% ipython --no-banner

In [1]: import numpy as np

In [2]: import numpy.linalg as la

In [3]: np.set_printoptions(precision=1, suppress=True, linewidth=200)

In [4]: m1 = np.loadtxt("a.csv", delimiter=",")

In [5]: print(m1)
[[-0.7 11.   0.   8.5 -2.   8.2  6.5  6.   1.8 -0.5  8.2 -2.2  6.  12.5]
 [ 3.4  5.5  0.   0.3  3.5  6.9  3.8  0.5  8.6  2.2  1.4 10.1  0.5  4.3]
 [ 5.6  2.5  0.  -4.3  6.5  6.1  2.2 -2.5 12.4  3.8 -2.4 16.9 -2.5 -0.3]
 [ 2.5  6.6  0.   1.9  2.4  7.2  4.3  1.6  7.2  1.7  2.8  7.6  1.6  5.9]
 [ 1.9  7.4  0.   3.2  1.6  7.4  4.7  2.4  6.2  1.3  3.8  5.8  2.4  7.2]
 [-0.5 10.6  0.   8.  -1.6  8.2  6.3  5.6  2.2 -0.3  7.8 -1.5  5.6 12. ]
 [ 4.6  3.9  0.  -2.2  5.1  6.5  2.9 -1.1 10.6  3.1 -0.6 13.7 -1.1  1.8]
 [ 5.3  2.9  0.  -3.6  6.1  6.2  2.5 -2.1 11.9  3.5 -1.9 15.9 -2.1  0.4]
 [ 5.8  2.3  0.  -4.6  6.7  6.1  2.1 -2.7 12.7  3.9 -2.7 17.4 -2.7 -0.6]
 [ 6.9  0.8  0.  -6.9  8.2  5.7  1.4 -4.2 14.5  4.6 -4.5 20.8 -4.2 -2.9]
 [ 3.1  5.9  0.   0.9  3.1  7.   4.   0.9  8.1  2.   1.9  9.2  0.9  4.9]]

In [6]: rng = np.random.default_rng(953)

In [7]: out = m1 + rng.integers(-2, 3, (11, 8)) @ rng.integers(-2, 3, (8, 14))

In [8]: out
Out[8]: 
array([[ -2.7,  10. ,   6. ,   6.5,  -5. ,  13.2,   9.5,  12. ,  -1.2,  -1.5,  11.2,  -5.2,  16. ,  13.5],
       [  1.4,   2.5,  -2. ,   4.3,   5.5,   1.9,  -1.2,   2.5,   3.6,   9.2,  -0.6,  14.1,   5.5,  12.3],
       [ -0.4,   6.5,  -2. ,   5.7,  -1.5,   6.1,  -4.8,  -5.5,  28.4,   8.8,  -0.4,  16.9, -10.5,  -6.3],
       [  8.5,   1.6,   4. , -10.1,  -0.6,  12.2,   8.3,   0.6,   5.2,  -0.3,  -0.2,   9.6,  10.6,   4.9],
       [  9.9,   8.4,   8. ,   0.2,   1.6,  -0.6,   6.7,  -0.6,   3.2,  -6.7,   5.8,   6.8,  -2.6,   1.2],
       [  0.5,  12.6,  12. ,  -1. ,  -7.6,  15.2,  11.3,  10.6,  -0.8,  -5.3,   7.8,  -5.5,  13.6,   9. ],
       [  5.6,  -1.1,   0. ,  -4.2,   8.1,   1.5,   1.9,   2.9,   2.6,   7.1,  -4.6,  14.7,   2.9,   7.8],
       [  2.3,   5.9,  -9. ,   9.4,  13.1,   3.2,  -2.5,  -5.1,   9.9,   9.5,  -0.9,  16.9,  -5.1,   8.4],
       [ 13.8,   3.3,  10. , -14.6,   3.7,   9.1,  10.1,  -3.7,  11.7,  -7.1,  -0.7,  13.4,  -2.7,  -9.6],
       [  7.9,  -4.2,   1. ,   0.1,  -0.8,  -5.3,  -6.6,  -6.2,  28.5,  11.6,  -5.5,  21.8, -13.2, -10.9],
       [  8.1,  10.9,   6. ,   2.9,   4.1,  10. ,  12. ,  -0.1,   8.1,  -9. ,   9.9,   0.2,  -3.1,  -3.1]])

In [9]: print(np.round(la.svd(out - m1, compute_uv=False), 1) + 0)
[48.1 36.9 23.5 20.9 13.3  6.8  6.   3.4  0.   0.   0. ]

In [10]: la.matrix_rank(out - m1, tol=1e-8)
Out[10]: np.int64(8)

In [11]: u, g = m1[10], m1[5]

In [12]: round(u @ g, 1)
Out[12]: np.float64(233.0)

In [13]: print(round(float(u @ u), 1))
303.3

In [14]: pr = (u @ g) / (u @ u) * u

In [15]: print(la.matrix_rank(np.outer(u, g)))
1

In [16]: pr
Out[16]: array([2.4, 4.5, 0. , 0.7, 2.4, 5.4, 3.1, 0.7, 6.2, 1.5, 1.5, 7.1, 0.7, 3.8])

In [17]: U, s, VT = la.svd(m1)

In [18]: V = VT[:(s > 1e-8).sum()]

In [19]: x0 = m1[0] + 3 * m1[8] + rng.integers(2) * np.eye(14)[11]

In [20]: print(x0)
[16.7 17.9  0.  -5.3 18.1 26.5 12.8 -2.1 39.9 11.2  0.1 51.  -2.1 10.7]

In [21]: print(np.round(np.diag(V.T @ V), 1) + 0)
[1.  0.4 0.  0.5 0.4 1.  0.6 0.3 0.7 0.6 0.7 1.  0.3 0.5]

In [22]: def softmax(z):
    ...:     e = np.exp(z - z.max(axis=-1, keepdims=True))
    ...:     return e / e.sum(axis=-1, keepdims=True)
    ...: 

In [23]: print(np.round(softmax(m1[2] + 2), 1) + 0)
[0. 0. 0. 0. 0. 0. 0. 0. 0. 0. 0. 1. 0. 0.]

In [24]: scores = m1 @ m1.T / np.sqrt(14)

In [25]: softmax(scores).round(6).argmax(axis=1)
Out[25]: array([0, 9, 9, 9, 0, 0, 9, 9, 9, 9, 9])

In [26]: np.round(softmax(scores), 1) + 0
Out[26]: 
array([[1. , 0. , 0. , 0. , 0. , 0. , 0. , 0. , 0. , 0. , 0. ],
       [0. , 0. , 0. , 0. , 0. , 0. , 0. , 0. , 0. , 1. , 0. ],
       [0. , 0. , 0. , 0. , 0. , 0. , 0. , 0. , 0. , 1. , 0. ],
       [0. , 0. , 0.1, 0. , 0. , 0. , 0.1, 0.1, 0.2, 0.4, 0. ],
       [0.8, 0. , 0. , 0. , 0. , 0.2, 0. , 0. , 0. , 0. , 0. ],
       [1. , 0. , 0. , 0. , 0. , 0. , 0. , 0. , 0. , 0. , 0. ],
       [0. , 0. , 0. , 0. , 0. , 0. , 0. , 0. , 0. , 1. , 0. ],
       [0. , 0. , 0. , 0. , 0. , 0. , 0. , 0. , 0. , 1. , 0. ],
       [0. , 0. , 0. , 0. , 0. , 0. , 0. , 0. , 0. , 1. , 0. ],
       [0. , 0. , 0. , 0. , 0. , 0. , 0. , 0. , 0. , 1. , 0. ],
       [0. , 0. , 0. , 0. , 0. , 0. , 0. , 0. , 0. , 1. , 0. ]])

In [27]: np.round(softmax(scores + np.triu(np.full(scores.shape, -np.inf), 1)), 1) + 0
Out[27]: 
array([[1. , 0. , 0. , 0. , 0. , 0. , 0. , 0. , 0. , 0. , 0. ],
       [0. , 1. , 0. , 0. , 0. , 0. , 0. , 0. , 0. , 0. , 0. ],
       [0. , 0. , 1. , 0. , 0. , 0. , 0. , 0. , 0. , 0. , 0. ],
       [0. , 0.2, 0.8, 0.1, 0. , 0. , 0. , 0. , 0. , 0. , 0. ],
       [1. , 0. , 0. , 0. , 0. , 0. , 0. , 0. , 0. , 0. , 0. ],
       [1. , 0. , 0. , 0. , 0. , 0. , 0. , 0. , 0. , 0. , 0. ],
       [0. , 0. , 1. , 0. , 0. , 0. , 0. , 0. , 0. , 0. , 0. ],
       [0. , 0. , 1. , 0. , 0. , 0. , 0. , 0. , 0. , 0. , 0. ],
       [0. , 0. , 0. , 0. , 0. , 0. , 0. , 0. , 1. , 0. , 0. ],
       [0. , 0. , 0. , 0. , 0. , 0. , 0. , 0. , 0. , 1. , 0. ],
       [0. , 0. , 0. , 0. , 0. , 0. , 0. , 0. , 0. , 1. , 0. ]])

In [28]: U, s, VT = la.svd(m1)

In [29]: print(s.round(1) + 0)
[62.6 40.5  0.2  0.2  0.1  0.1  0.1  0.   0.   0.   0. ]

In [30]: np.argmax(s[:-1] / (s[1:] + 1e-6)) + 1
Out[30]: np.int64(8)

In [31]: out = U[:, :8] @ np.diag(s[:8]) @ VT[:8]

In [32]: round(float(np.abs(m1 - out).max()), 1)
Out[32]: 0.0

In [33]: round(la.norm(m1 - out, 2), 1), round(float(s[8]), 1)
Out[33]: (np.float64(0.0), 0.0)

In [34]: round(la.norm(m1 - out) / la.norm(m1), 1)
Out[34]: np.float64(0.0)

In [35]: la.matrix_rank(out)
Out[35]: np.int64(8)

In [36]: out = np.array([[1, 2, 2, 1, 3, 1, 1, 1],
    ...:     [3, 2, 1, 0, 1, 0, 0, 1],
    ...:     [0, 3, 3, 2, 3, 2, 2, 1],
    ...:     [3, 3, 0, 1, 0, 1, 3, 1],
    ...:     [1, 1, 1, 2, 1, 3, 0, 1],
    ...:     [0, 0, 3, 1, 0, 2, 3, 1],
    ...:     [1, 3, 3, 0, 3, 2, 3, 3],
    ...:     [1, 3, 3, 2, 2, 2, 0, 1]])

In [37]: A = out - out.T

In [38]: A
Out[38]: 
array([[ 0, -1,  2, -2,  2,  1,  0,  0],
       [ 1,  0, -2, -3,  0,  0, -3, -2],
       [-2,  2,  0,  2,  2, -1, -1, -2],
       [ 2,  3, -2,  0, -2,  0,  3, -1],
       [-2,  0, -2,  2,  0,  3, -3, -1],
       [-1,  0,  1,  0, -3,  0,  1, -1],
       [ 0,  3,  1, -3,  3, -1,  0,  3],
       [ 0,  2,  2,  1,  1,  1, -3,  0]])

In [39]: x0 = np.array([-3, -1, -2, 1, 3, 1, -3, 0])

In [40]: round(float(la.det(A)), 1)
Out[40]: 77284.0

In [41]: print(x0 @ A @ x0)
0

In [42]: print(la.svd(A, compute_uv=False))
[7.4 7.4 5.3 5.3 3.2 3.2 2.2 2.2]

In [43]: Q = la.solve(np.eye(8) - A, np.eye(8) + A)

In [44]: print(round(float(la.det(Q)), 1))
1.0

In [45]: np.round(Q @ Q.T, 1) + 0
Out[45]: 
array([[1., 0., 0., 0., 0., 0., 0., 0.],
       [0., 1., 0., 0., 0., 0., 0., 0.],
       [0., 0., 1., 0., 0., 0., 0., 0.],
       [0., 0., 0., 1., 0., 0., 0., 0.],
       [0., 0., 0., 0., 1., 0., 0., 0.],
       [0., 0., 0., 0., 0., 1., 0., 0.],
       [0., 0., 0., 0., 0., 0., 1., 0.],
       [0., 0., 0., 0., 0., 0., 0., 1.]])

In [46]: np.argsort(-la.norm(m1, axis=0).round(6), kind="stable")[:3]
Out[46]: array([11,  8,  5])

In [47]: np.round(la.norm(m1, 2) / la.norm(m1), 1)
Out[47]: np.float64(0.8)

In [48]: la.cond(m1) > 100
Out[48]: np.True_

In [49]: x0 = np.array([1, 0, -3, -2, 1, 3, -1, 3])

In [50]: np.sign((A @ x0).round(6))
Out[50]: array([ 1,  1, -1,  0,  1, -1,  1, -1])

In [51]: (A * x0).sum(axis=1)
Out[51]: array([  3,  10, -12,   0,   9, -11,  12,  -1])

In [52]: A @ (2 * x0)
Out[52]: array([  6,  20, -24,   0,  18, -22,  24,  -2])

In [53]: u, g = A[7], A[2]

In [54]: u @ u
Out[54]: np.int64(20)

In [55]: pr = (u @ g) / (u @ u) * u

In [56]: pr
Out[56]: array([ 0. ,  1. ,  1. ,  0.5,  0.5,  0.5, -1.5,  0. ])

In [57]: round(float(la.norm(u + g) ** 2 + la.norm(u - g) ** 2), 1)
Out[57]: 84.0

In [58]: (g - pr) @ u
Out[58]: np.float64(0.0)

In [59]: np.outer(u, g)
Out[59]: 
array([[ 0,  0,  0,  0,  0,  0,  0,  0],
       [-4,  4,  0,  4,  4, -2, -2, -4],
       [-4,  4,  0,  4,  4, -2, -2, -4],
       [-2,  2,  0,  2,  2, -1, -1, -2],
       [-2,  2,  0,  2,  2, -1, -1, -2],
       [-2,  2,  0,  2,  2, -1, -1, -2],
       [ 6, -6,  0, -6, -6,  3,  3,  6],
       [ 0,  0,  0,  0,  0,  0,  0,  0]])

In [60]: X = np.array([[-16, -16, -24, 12, 12, 18],
    ...:     [8, -16, 0, -6, 12, 0],
    ...:     [8, 8, 24, -6, -6, -18],
    ...:     [-18, -18, -27, 8, 8, 12],
    ...:     [9, -18, 0, -4, 8, 0],
    ...:     [9, 9, 27, -4, -4, -12]])

In [61]: print(X)
[[-16 -16 -24  12  12  18]
 [  8 -16   0  -6  12   0]
 [  8   8  24  -6  -6 -18]
 [-18 -18 -27   8   8  12]
 [  9 -18   0  -4   8   0]
 [  9   9  27  -4  -4 -12]]

In [62]: u, g = X[4], X[0]

In [63]: u @ g
Out[63]: np.int64(192)

In [64]: pr = (u @ g) / (u @ u) * u

In [65]: g - pr
Out[65]: array([-19.6,  -8.9, -24. ,  13.6,   8.8,  18. ])

In [66]: np.outer(u, g)
Out[66]: 
array([[-144, -144, -216,  108,  108,  162],
       [ 288,  288,  432, -216, -216, -324],
       [   0,    0,    0,    0,    0,    0],
       [  64,   64,   96,  -48,  -48,  -72],
       [-128, -128, -192,   96,   96,  144],
       [   0,    0,    0,    0,    0,    0]])

In [67]: la.matrix_rank(np.outer(u, g))
Out[67]: np.int64(1)

In [68]: round((g - pr) @ u, 1)
Out[68]: np.float64(0.0)

In [69]: round(float(la.norm(u + g) ** 2 + la.norm(u - g) ** 2), 1)
Out[69]: 4370.0

In [70]: x0 = np.array([1, 1, 1, 0, 2, 2])

In [71]: la.norm(X @ x0) <= la.norm(X, 2) * la.norm(x0) + 1e-9
Out[71]: np.True_

In [72]: print(X @ np.eye(6)[1])
[-16. -16.   8. -18. -18.   9.]

In [73]: (X * x0).sum(axis=1)
Out[73]: array([  4,  16,  -8, -23,   7,  13])

In [74]: print(X * x0)
[[-16 -16 -24   0  24  36]
 [  8 -16   0   0  24   0]
 [  8   8  24   0 -12 -36]
 [-18 -18 -27   0  16  24]
 [  9 -18   0   0  16   0]
 [  9   9  27   0  -8 -24]]

In [75]: X @ (2 * x0)
Out[75]: array([  8,  32, -16, -46,  14,  26])

In [76]: labels = rng.permutation(6)

In [77]: labels
Out[77]: array([1, 0, 5, 3, 4, 2])

In [78]: out = X[labels][:, labels]

In [79]: np.diag(out)
Out[79]: array([-16, -16, -12,   8,   8,  24])

In [80]: np.trace(out)
Out[80]: np.int64(-4)

In [81]: np.allclose(out, X)
Out[81]: False

In [82]: W = np.array([[3, 1, 1, 0, 3],
    ...:     [0, 1, 0, 0, 1],
    ...:     [3, 1, 2, 1, 2],
    ...:     [0, 0, 3, 2, 3],
    ...:     [0, 1, 2, 1, 3],
    ...:     [2, 1, 3, 1, 1]])

In [83]: coef = np.array([3, 5, 2, 0, 3])

In [84]: act = np.maximum(X @ W + coef, 0)

In [85]: (act > 0).astype(int)
Out[85]: 
array([[0, 0, 1, 1, 0],
       [1, 1, 1, 0, 1],
       [1, 1, 0, 0, 1],
       [0, 0, 1, 1, 0],
       [1, 1, 1, 0, 1],
       [1, 1, 1, 1, 1]])

In [86]: (act > 0).mean(axis=0)
Out[86]: array([0.7, 0.7, 0.8, 0.5, 0.7])

In [87]: la.matrix_rank(act)
Out[87]: np.int64(5)

In [88]: cent = np.array([[0, 3], [2, 2], [3, 0], [2, 3], [2, 2]])

In [89]: print(W @ cent)
[[11 17]
 [ 4  4]
 [14 18]
 [19 12]
 [16 11]
 [15 13]]

In [90]: act @ cent
Out[90]: 
array([[216,  90],
       [124, 157],
       [100, 289],
       [ 36,  27],
       [101, 146],
       [215, 452]])

In [91]: print((act @ cent).round(6).argmax(axis=1))
[0 1 1 0 1 1]
